% python3 -q
>>> import numpy as np
>>> np.set_printoptions(precision=2, suppress=True, linewidth=100, sign=" ")
>>> data = np.load("data.npy")
>>> data
array([[ 3, -8,  0,  0,  0, -9, -3],
       [ 0,  8,  0,  0,  0, -6,  8],
       [ 0,  0,  9,  0,  0,  0,  0],
       [ 0,  0,  0, -2, -2,  0,  0],
       [ 0,  0,  0,  3,  3,  0,  0],
       [ 4, -5,  0,  0,  0,  3,  9],
       [-7,  2,  0,  0,  0, -7, -7]])
>>> Uu, sig, VT = np.linalg.svd(data)
>>> sig.round(2) + 0
array([ 16.68,  13.66,  11.58,   9.  ,   5.1 ,   3.17,   0.  ])
>>> other = Uu[:, :6] @ np.diag(sig[:6]) @ VT[:6]
>>> other.round(2) + 0
array([[ 3., -8.,  0.,  0.,  0., -9., -3.],
       [ 0.,  8.,  0.,  0.,  0., -6.,  8.],
       [ 0.,  0.,  9.,  0.,  0.,  0.,  0.],
       [ 0.,  0.,  0., -2., -2.,  0.,  0.],
       [ 0.,  0.,  0.,  3.,  3.,  0.,  0.],
       [ 4., -5.,  0.,  0.,  0.,  3.,  9.],
       [-7.,  2.,  0.,  0.,  0., -7., -7.]])
>>> round(np.linalg.norm(data - other) / np.linalg.norm(data), 2)
np.float64(0.0)
>>> np.linalg.matrix_rank(data, rtol=0.05)
np.int64(6)
>>> np.linalg.matrix_rank(other)
np.int64(6)
>>> X = np.loadtxt("a.csv", delimiter=",")
>>> X
array([[-0.2 ,  1.5 ,  0.6 , -2.  , -0.9 ,  0.  , -2.6 , -0.2 ,  0.2 ,  1.3 ],
       [ 0.8 , -0.6 , -0.7 ,  1.  , -0.2 ,  1.2 , -1.7 ,  0.2 , -0.4 ,  0.  ],
       [ 0.  ,  0.5 ,  2.4 , -0.5 , -1.3 , -0.2 , -0.6 , -0.3 ,  1.  , -1.3 ],
       [-0.6 ,  0.  , -0.2 , -1.3 , -0.7 ,  0.2 ,  0.  ,  0.2 , -1.2 , -1.8 ],
       [ 0.3 ,  1.3 , -0.1 ,  0.  ,  1.4 ,  0.8 ,  0.3 , -1.  , -1.9 , -0.2 ],
       [ 0.  ,  0.8 ,  0.3 ,  0.  , -0.8 , -0.1 , -0.4 ,  1.6 , -1.2 , -1.6 ],
       [ 0.1 ,  0.7 , -0.2 ,  0.3 , -1.5 , -0.2 ,  1.  ,  1.1 , -1.2 , -1.1 ],
       [-0.3 ,  1.5 , -0.5 , -0.4 , -0.7 , -0.7 , -0.5 ,  0.1 ,  1.9 , -0.8 ],
       [ 0.5 ,  1.  ,  0.5 ,  0.2 , -0.5 ,  0.2 ,  1.3 ,  1.4 ,  0.9 ,  0.3 ],
       [-0.23,  1.65,  0.52, -2.04, -0.99, -0.09, -2.59, -0.3 ,  0.19,  1.32],
       [-0.5 , -0.8 , -0.8 , -0.3 ,  0.9 ,  1.  ,  0.5 ,  0.4 ,  0.8 , -0.1 ],
       [ 1.1 ,  1.5 , -0.6 , -0.5 ,  1.3 ,  2.8 , -1.7 , -1.4 , -1.3 ,  0.9 ],
       [-1.4 ,  0.9 , -0.4 , -0.2 , -1.  , -0.2 ,  2.6 , -1.8 ,  0.  ,  0.5 ]])
>>> t = np.radians(135)
>>> Rm = np.eye(10)
>>> Rm[9, 9] = Rm[4, 4] = np.cos(t)
>>> Rm[9, 4], Rm[4, 9] = -np.sin(t), np.sin(t)
>>> Rm
array([[ 1.  ,  0.  ,  0.  ,  0.  ,  0.  ,  0.  ,  0.  ,  0.  ,  0.  ,  0.  ],
       [ 0.  ,  1.  ,  0.  ,  0.  ,  0.  ,  0.  ,  0.  ,  0.  ,  0.  ,  0.  ],
       [ 0.  ,  0.  ,  1.  ,  0.  ,  0.  ,  0.  ,  0.  ,  0.  ,  0.  ,  0.  ],
       [ 0.  ,  0.  ,  0.  ,  1.  ,  0.  ,  0.  ,  0.  ,  0.  ,  0.  ,  0.  ],
       [ 0.  ,  0.  ,  0.  ,  0.  , -0.71,  0.  ,  0.  ,  0.  ,  0.  ,  0.71],
       [ 0.  ,  0.  ,  0.  ,  0.  ,  0.  ,  1.  ,  0.  ,  0.  ,  0.  ,  0.  ],
       [ 0.  ,  0.  ,  0.  ,  0.  ,  0.  ,  0.  ,  1.  ,  0.  ,  0.  ,  0.  ],
       [ 0.  ,  0.  ,  0.  ,  0.  ,  0.  ,  0.  ,  0.  ,  1.  ,  0.  ,  0.  ],
       [ 0.  ,  0.  ,  0.  ,  0.  ,  0.  ,  0.  ,  0.  ,  0.  ,  1.  ,  0.  ],
       [ 0.  ,  0.  ,  0.  ,  0.  , -0.71,  0.  ,  0.  ,  0.  ,  0.  , -0.71]])
>>> other = X @ Rm.T
>>> np.allclose(X @ X.T, other @ other.T)
True
>>> np.linalg.svd(X, compute_uv=False), np.linalg.svd(other, compute_uv=False)
(array([ 6.57,  5.58,  4.37,  4.2 ,  2.75,  2.55,  2.34,  1.93,  1.75,  0.57]), array([ 6.57,  5.58,  4.37,  4.2 ,  2.75,  2.55,  2.34,  1.93,  1.75,  0.57]))
>>> proj = X @ np.linalg.solve(X.T @ X, X.T)
>>> np.linalg.matrix_rank(np.eye(13) - proj)
np.int64(3)
>>> np.round(proj @ X[:, 3], 2) + 0
array([-2.  ,  1.  , -0.5 , -1.3 ,  0.  ,  0.  ,  0.3 , -0.4 ,  0.2 , -2.04, -0.3 , -0.5 , -0.2 ])
>>> np.allclose(proj @ proj, proj)
True
>>> np.round(np.linalg.eigvalsh(proj), 2) + 0
array([ 0.,  0.,  0.,  1.,  1.,  1.,  1.,  1.,  1.,  1.,  1.,  1.,  1.])
>>> round(float(np.trace(proj)), 2)
10.0
>>> F = np.array([[1.0, 0.5, 0.25, 0.12, 0.06, 0.03],
...     [0.5, 1.0, 0.5, 0.25, 0.12, 0.06],
...     [0.25, 0.5, 1.0, 0.5, 0.25, 0.12],
...     [0.12, 0.25, 0.5, 1.0, 0.5, 0.25],
...     [0.06, 0.12, 0.25, 0.5, 1.0, 0.5],
...     [0.03, 0.06, 0.12, 0.25, 0.5, 1.0]])
>>> low = np.linalg.cholesky(F)
>>> F / np.sqrt(np.outer(np.diag(F), np.diag(F)))
array([[ 1.  ,  0.5 ,  0.25,  0.12,  0.06,  0.03],
       [ 0.5 ,  1.  ,  0.5 ,  0.25,  0.12,  0.06],
       [ 0.25,  0.5 ,  1.  ,  0.5 ,  0.25,  0.12],
       [ 0.12,  0.25,  0.5 ,  1.  ,  0.5 ,  0.25],
       [ 0.06,  0.12,  0.25,  0.5 ,  1.  ,  0.5 ],
       [ 0.03,  0.06,  0.12,  0.25,  0.5 ,  1.  ]])
>>> low @ low.T
array([[ 1.  ,  0.5 ,  0.25,  0.12,  0.06,  0.03],
       [ 0.5 ,  1.  ,  0.5 ,  0.25,  0.12,  0.06],
       [ 0.25,  0.5 ,  1.  ,  0.5 ,  0.25,  0.12],
       [ 0.12,  0.25,  0.5 ,  1.  ,  0.5 ,  0.25],
       [ 0.06,  0.12,  0.25,  0.5 ,  1.  ,  0.5 ],
       [ 0.03,  0.06,  0.12,  0.25,  0.5 ,  1.  ]])
